$ python3 -q
>>> import numpy as np
>>> from numpy import linalg as LA
>>> np.set_printoptions(precision=2, suppress=True, linewidth=140, sign=" ")
>>> rnd = lambda a: np.round(a, 2) + 0
>>> J = np.load("arr.npy")
>>> print(J)
[[ 0  3 -3 -2 -2  0  2  3]
 [ 2 -1 -3 -1  0  2  3  3]
 [-1  1 -3  1  0  3  0  0]
 [ 2 -1 -3 -1  0  2  3  3]]
>>> Uu, sig, vt = LA.svd(J)
>>> vecs = vt[:(sig > 1e-8).sum()]
>>> rng = np.random.default_rng(640030)
>>> x0 = J[1] + -1 * J[3] + rng.integers(2) * np.eye(8)[6]
>>> x0
array([ 0.,  0.,  0.,  0.,  0.,  0.,  0.,  0.])
>>> rnd(np.diag(vecs.T @ vecs))
array([ 0.29,  0.6 ,  0.52,  0.23,  0.17,  0.55,  0.29,  0.36])
>>> rnd(LA.norm(x0 - vecs.T @ vecs @ x0))
np.float64(0.0)
>>> print(LA.matrix_rank(np.vstack([J, x0])))
3
>>> Uu, sig, vt = LA.svd(J)
>>> print(rnd(sig))
[ 9.89  4.44  4.06  0.  ]
>>> Y = Uu[:, :3] @ np.diag(sig[:3]) @ vt[:3]
>>> rnd(Y)
array([[ 0.,  3., -3., -2., -2.,  0.,  2.,  3.],
       [ 2., -1., -3., -1.,  0.,  2.,  3.,  3.],
       [-1.,  1., -3.,  1.,  0.,  3.,  0.,  0.],
       [ 2., -1., -3., -1.,  0.,  2.,  3.,  3.]])
>>> LA.matrix_rank(Y)
np.int64(3)
>>> x0 = np.array([1, 2, 0, 1, 2, 2, 1, 0])
>>> np.einsum("ij,j->i", J, x0)
array([ 2,  6,  8,  6])
>>> J @ np.eye(8)[6]
array([ 2.,  3.,  0.,  3.])
>>> print(J @ x0)
[ 2  6  8  6]
>>> (J @ x0).argmax()
np.int64(2)
>>> T = np.stack([J, -3 * J, J[::-1]])
>>> LA.matrix_rank(T.reshape(3, -1))
np.int64(2)
>>> T.sum(axis=0)
array([[ 2, -7,  3,  3,  4,  2, -1, -3],
       [-5,  3,  3,  3,  0, -1, -6, -6],
       [ 4, -3,  3, -3,  0, -4,  3,  3],
       [-4,  5,  3,  0, -2, -4, -4, -3]])
>>> T.shape
(3, 4, 8)
>>> K = np.load("a.npy")
>>> K
array([[ 0, -2,  3],
       [-5,  4,  3],
       [-2,  3,  2],
       [ 5, -1, -2],
       [-1, -2, -5],
       [-2,  5, -2],
       [-4, -4,  4]])
>>> x0 = np.array([-2, -1, -3])
>>> rhs = K @ x0
>>> print(rnd(LA.pinv(K) @ K))
[[ 1.  0.  0.]
 [ 0.  1.  0.]
 [ 0.  0.  1.]]
>>> rhs
array([-7, -3, -5, -3, 19,  5,  0])
>>> rhs = rhs + 0.02 * rng.normal(size=7)
>>> rnd(rhs)
array([-7.01, -2.97, -5.01, -2.98, 18.97,  5.  ,  0.02])
>>> c, *_ = LA.lstsq(K, rhs)
>>> c.round()
array([-2., -1., -3.])
>>> [round(float(LA.norm(LA.solve(K.T @ K + lam * np.eye(3), K.T @ rhs))), 2) for lam in (0, 1, 10, 100)]
[3.74, 3.62, 2.84, 0.95]
>>> Uu, sig, vt = LA.svd(K, full_matrices=False)
>>> rnd(sig / sig[0])
array([ 1.  ,  0.81,  0.51])
>>> print(rnd(Uu.T @ K @ vt.T))
[[ 10.75   0.     0.  ]
 [  0.     8.7    0.  ]
 [  0.     0.     5.47]]
>>> np.allclose(Uu * sig @ vt, K)
True
>>> Y = np.array([[0, -2, -2], [0, 0, 1], [1, 1, 1]])
>>> LA.matrix_rank(np.vstack([K, Y.T]))
np.int64(3)
>>> np.vstack([K, Y.T]).shape
(10, 3)
>>> LA.matrix_rank(K @ Y)
np.int64(3)
>>> np.einsum("ik,kj->ij", K, Y)
array([[  3,   3,   1],
       [  3,  13,  17],
       [  2,   6,   9],
       [ -2, -12, -13],
       [ -5,  -3,  -5],
       [ -2,   2,   7],
       [  4,  12,   8]])
>>> np.einsum("ik,kj->ji", K, Y)
array([[  3,   3,   2,  -2,  -5,  -2,   4],
       [  3,  13,   6, -12,  -3,   2,  12],
       [  1,  17,   9, -13,  -5,   7,   8]])
>>> print(np.einsum("ij->j", K))
[-9  3  3]
>>> z = rng.permutation(3)
>>> Y = K[:, z] * rng.choice([-1, 1], 3)
>>> Y
array([[-2,  0,  3],
       [ 4,  5,  3],
       [ 3,  2,  2],
       [-1, -5, -2],
       [-2,  1, -5],
       [ 5,  2, -2],
       [-4,  4,  4]])
>>> Uu, _, vt = LA.svd(K.T @ Y)
>>> print(z)
[ 1  0  2]
>>> rnd(LA.lstsq(K, Y)[0])
array([[ 0., -1.,  0.],
       [ 1.,  0.,  0.],
       [ 0.,  0.,  1.]])
>>> rnd(Uu @ vt)
array([[ 0., -1.,  0.],
       [ 1.,  0.,  0.],
       [ 0.,  0.,  1.]])
>>> x0 = np.array([0, 3, 0])
>>> h1 = np.maximum(Y @ x0, 0)
>>> np.maximum(Y @ x0, 0) - np.maximum(-Y @ x0, 0)
array([  0,  15,   6, -15,   3,   6,  12])
>>> np.maximum(Y @ (3 * x0), 0)
array([  0,  45,  18,   0,   9,  18,  36])
>>> h1
array([  0,  15,   6,   0,   3,   6,  12])
>>> rnd(np.tanh(Y @ x0))
array([ 0.,  1.,  1., -1.,  1.,  1.,  1.])
>>> Y * (h1 > 1e-9)[:, None]
array([[ 0,  0,  0],
       [ 4,  5,  3],
       [ 3,  2,  2],
       [ 0,  0,  0],
       [-2,  1, -5],
       [ 5,  2, -2],
       [-4,  4,  4]])
>>> np.flatnonzero(h1 > 1e-9)
array([ 1,  2,  4,  5,  6])
>>> Y = np.array([[-1, -1, -1, 0, -1],
...     [-1, -2, -1, -1, -2],
...     [-1, 0, -1, 1, 2],
...     [-1, 0, 1, 2, 2],
...     [-2, 1, 2, 1, 0]])
>>> mat = np.tril(Y)
>>> mat
array([[-1,  0,  0,  0,  0],
       [-1, -2,  0,  0,  0],
       [-1,  0, -1,  0,  0],
       [-1,  0,  1,  2,  0],
       [-2,  1,  2,  1,  0]])
>>> # triangular, det is the product of the diagonal
>>> u, g = mat[0], mat[1]
>>> u @ u
np.int64(1)
>>> p = (u @ g) / (u @ u) * u
>>> rnd(LA.norm(u + g) ** 2 + LA.norm(u - g) ** 2)
np.float64(12.0)
>>> rank = LA.matrix_rank(mat)
>>> print(rank)
4
>>> ns = LA.svd(mat)[2][rank:].T
>>> print([int(LA.matrix_rank(mat[:, :j + 1])) for j in range(5)])
[1, 2, 3, 4, 4]
>>> LA.matrix_rank(mat.T @ mat), LA.matrix_rank(mat @ mat.T)
(np.int64(4), np.int64(4))
>>> [int(LA.matrix_rank(mat[:i])) for i in range(1, len(mat) + 1)]
[1, 2, 3, 4, 4]
>>> Y = mat / np.sqrt((mat ** 2).mean(axis=1, keepdims=True))
>>> rnd(Y[2])
array([-1.58,  0.  , -1.58,  0.  ,  0.  ])
>>> print(mat - mat.mean(axis=1, keepdims=True))
[[-0.8  0.2  0.2  0.2  0.2]
 [-0.4 -1.4  0.6  0.6  0.6]
 [-0.6  0.4 -0.6  0.4  0.4]
 [-1.4 -0.4  0.6  1.6 -0.4]
 [-2.4  0.6  1.6  0.6 -0.4]]
>>> E = np.loadtxt("out16.csv", delimiter=",")
>>> print(E)
[[ 0.  0.  0.]
 [ 0. -1.  2.]
 [ 0. -3. -3.]]
>>> # null space of dimension 1
>>> Uu, sig, vt = LA.svd(E, full_matrices=False)
>>> np.abs(Uu[:, 0]).round(6).argmax()
np.int64(2)
>>> print(rnd(Uu.T @ Uu))
[[ 1.  0.  0.]
 [ 0.  1.  0.]
 [ 0.  0.  1.]]
>>> W0 = np.load("mat.npy")
>>> W0
array([[ 1.6,  1. ,  1.4, -1.3, -0.6, -0.5,  1.4, -0.5],
       [-0.2,  0.3, -0.9,  0.6,  1.7, -0.1, -0.7,  0.5],
       [-0.7,  1.5, -1. ,  0.7, -0.7,  0.1,  0. ,  0.6],
       [ 0.4,  2.3,  0.9,  0.6, -0.7, -1.7, -1.8,  1.5],
       [ 0. , -1.1,  0.1,  0.7, -0.4, -0.6,  1. ,  0. ],
       [-0.5,  0. , -0.9,  1.1,  0.6,  0.5, -0.4,  1.1],
       [-0.2,  1.1, -0.5, -1.3,  0.7, -1.6,  1.3, -0.5],
       [ 0.7, -2.3,  0. ,  0.2, -1.3,  1.5, -1.4, -1.8]])
>>> rnd(LA.norm(mat, 2))
np.float64(3.84)
>>> LA.norm(mat, axis=1).argmax()
np.int64(4)
>>> rnd(LA.norm(mat[3], 1)), rnd(LA.norm(mat[3], np.inf))
(np.float64(4.0), np.float64(2.0))
>>> Y = W0 / np.sqrt((W0 ** 2).mean(axis=1, keepdims=True))
>>> print(rnd(Y[7]))
[ 0.51 -1.68  0.    0.15 -0.95  1.1  -1.02 -1.32]
>>> LA.matrix_rank(Y) == LA.matrix_rank(W0)
np.True_
>>> Y = W0 / LA.norm(W0, axis=1, keepdims=True)
>>> cov = Y @ Y.T
>>> rnd(LA.norm(Y, axis=1))
array([ 1.,  1.,  1.,  1.,  1.,  1.,  1.,  1.])
>>> (np.abs(cov) > 0.9).astype(int)
array([[ 1,  0,  0,  0,  0,  0,  0,  0],
       [ 0,  1,  0,  0,  0,  0,  0,  0],
       [ 0,  0,  1,  0,  0,  0,  0,  0],
       [ 0,  0,  0,  1,  0,  0,  0,  0],
       [ 0,  0,  0,  0,  1,  0,  0,  0],
       [ 0,  0,  0,  0,  0,  1,  0,  0],
       [ 0,  0,  0,  0,  0,  0,  1,  0],
       [ 0,  0,  0,  0,  0,  0,  0,  1]])
>>> rnd(cov[0])
array([ 1.  , -0.61, -0.26,  0.11,  0.01, -0.8 ,  0.47, -0.2 ])
>>> x0 = np.array([-3, 3, -2, 3, -3, 2, 2, 3])
>>> print(rnd(np.einsum("ij,j->i", W0, x0)))
[-6.4 -0.1 14.8  5.3  0.6  8.3 -3.2 -9.7]
>>> LA.norm(W0 @ x0) <= LA.norm(W0, 2) * LA.norm(x0) + 1e-9
np.True_
>>> F = np.array([[-2.0, 0.0, 4.0, -5.0, -3.0, 2.0, 3.0, -2.0],
...     [-5.0, -1.0, -4.0, 3.0, 4.0, 1.0, 0.0, -2.0],
...     [-5.0, -3.0, 2.0, 3.0, -2.0, -3.0, -3.0, -1.0],
...     [5.0, -1.0, -5.0, -5.0, -2.0, -2.0, 5.0, 2.0],
...     [-1.0, 0.0, -3.0, -5.0, -5.0, 3.0, -5.0, 1.0],
...     [-3.0, -2.0, -4.0, 0.0, -5.0, -5.0, 3.0, -1.0],
...     [-5.0, 4.0, -4.0, -5.0, 2.0, -5.0, 4.0, -1.0],
...     [0.0, 0.0, 0.0, 0.0, 0.0, 0.0, 0.0, 0.0]])
>>> F
array([[-2.,  0.,  4., -5., -3.,  2.,  3., -2.],
       [-5., -1., -4.,  3.,  4.,  1.,  0., -2.],
       [-5., -3.,  2.,  3., -2., -3., -3., -1.],
       [ 5., -1., -5., -5., -2., -2.,  5.,  2.],
       [-1.,  0., -3., -5., -5.,  3., -5.,  1.],
       [-3., -2., -4.,  0., -5., -5.,  3., -1.],
       [-5.,  4., -4., -5.,  2., -5.,  4., -1.],
       [ 0.,  0.,  0.,  0.,  0.,  0.,  0.,  0.]])
>>> LA.cond(F) > 100
np.True_
>>> [round(float(x), 2) for x in LA.svd(F, compute_uv=False)[:3]]
[14.43, 12.48, 10.37]
>>> np.argsort(-LA.norm(F, axis=0).round(6), kind="stable")[:3]
array([ 3,  0,  2])
>>> np.abs(F).max()
np.float64(5.0)
>>> np.zeros(8, 8)
Traceback (most recent call last):
  File "<python-input-110>", line 1, in <module>
    np.zeros(8, 8)
    ~~~~~~~~^^^^^^
TypeError: Cannot interpret '8' as a data type
>>> np.count_nonzero(F)
np.int64(52)
>>> np.diff(F, axis=0)
array([[ -3.,  -1.,  -8.,   8.,   7.,  -1.,  -3.,   0.],
       [  0.,  -2.,   6.,   0.,  -6.,  -4.,  -3.,   1.],
       [ 10.,   2.,  -7.,  -8.,   0.,   1.,   8.,   3.],
       [ -6.,   1.,   2.,   0.,  -3.,   5., -10.,  -1.],
       [ -2.,  -2.,  -1.,   5.,   0.,  -8.,   8.,  -2.],
       [ -2.,   6.,   0.,  -5.,   7.,   0.,   1.,   0.],
       [  5.,  -4.,   4.,   5.,  -2.,   5.,  -4.,   1.]])
>>> feats = np.load("run5.npy")
>>> feats
array([[ 0,  1,  1],
       [ 1,  0,  1],
       [ 1,  1,  0]])
>>> z = rng.permutation(3)
>>> z
array([ 1,  0,  2])
>>> Y = feats[z][:, z]
>>> Y
array([[ 0,  1,  1],
       [ 1,  0,  1],
       [ 1,  1,  0]])
>>> rnd(np.sort(np.abs(LA.eigvals(Y))))
array([ 1.,  1.,  2.])
>>> np.unravel_index(np.abs(feats).argmax(), feats.shape)
(np.int64(0), np.int64(1))
>>> feats.sum(axis=0)
array([ 2,  2,  2])
>>> np.diff(feats, axis=0)
array([[ 1, -1,  0],
       [ 0,  1, -1]])
>>> np.count_nonzero(feats)
np.int64(6)
>>> Y = np.array([[8, -3], [-7, 1]])
>>> cent = np.kron(Y, feats)
>>> print(LA.matrix_rank(cent))
6
>>> rnd(LA.norm(cent, 2)), rnd(LA.norm(Y, 2) * LA.norm(feats, 2))
(np.float64(22.06), np.float64(22.06))
>>> cent = np.sign(np.array([[2, 2, 2, 0], [0, 3, 1, 2], [3, 2, 0, 2], [2, 2, 0, 1]]))
>>> Y = (np.tril(cent, -1) + np.eye(4)) @ (np.triu(cent, 1) + np.eye(4))
>>> ev = np.array([0, 3, 2, 3])
>>> X = np.rint(Y * ev @ LA.inv(Y)) + 0
>>> print(X)
[[ 3.  6. -1. -2.]
 [ 0.  3. -1.  1.]
 [ 0.  6.  0.  0.]
 [ 0.  6. -2.  2.]]
>>> proj = np.triu(np.array([[-3, -6, 3, -9], [7, 8, 3, -5], [1, -6, 0, -4], [2, 1, -6, 1]]), 1) + np.eye(4)
>>> Y = proj @ X @ LA.inv(proj)
>>> Y
array([[  3., -30., 104., 267.],
       [  0.,  -9.,  36.,  90.],
       [  0., -18.,  62., 150.],
       [  0.,   6., -20., -48.]])
>>> print(rnd(LA.det(Y)))
0.0
>>> proj @ X - X @ proj
array([[  0., -36.,  -3.,  29.],
       [  0., -12.,   1.,   1.],
       [  0., -24., -10.,  22.],
       [  0.,   0., -18.,  22.]])
>>> LA.lstsq(Y[:-1].T, Y[-1])[2]
np.int32(3)
>>> np.abs(np.diag(LA.qr(Y)[1])) > 1e-9
array([ True,  True,  True, False])
>>> np.unique(Y.round(6), axis=0).shape
(4, 4)
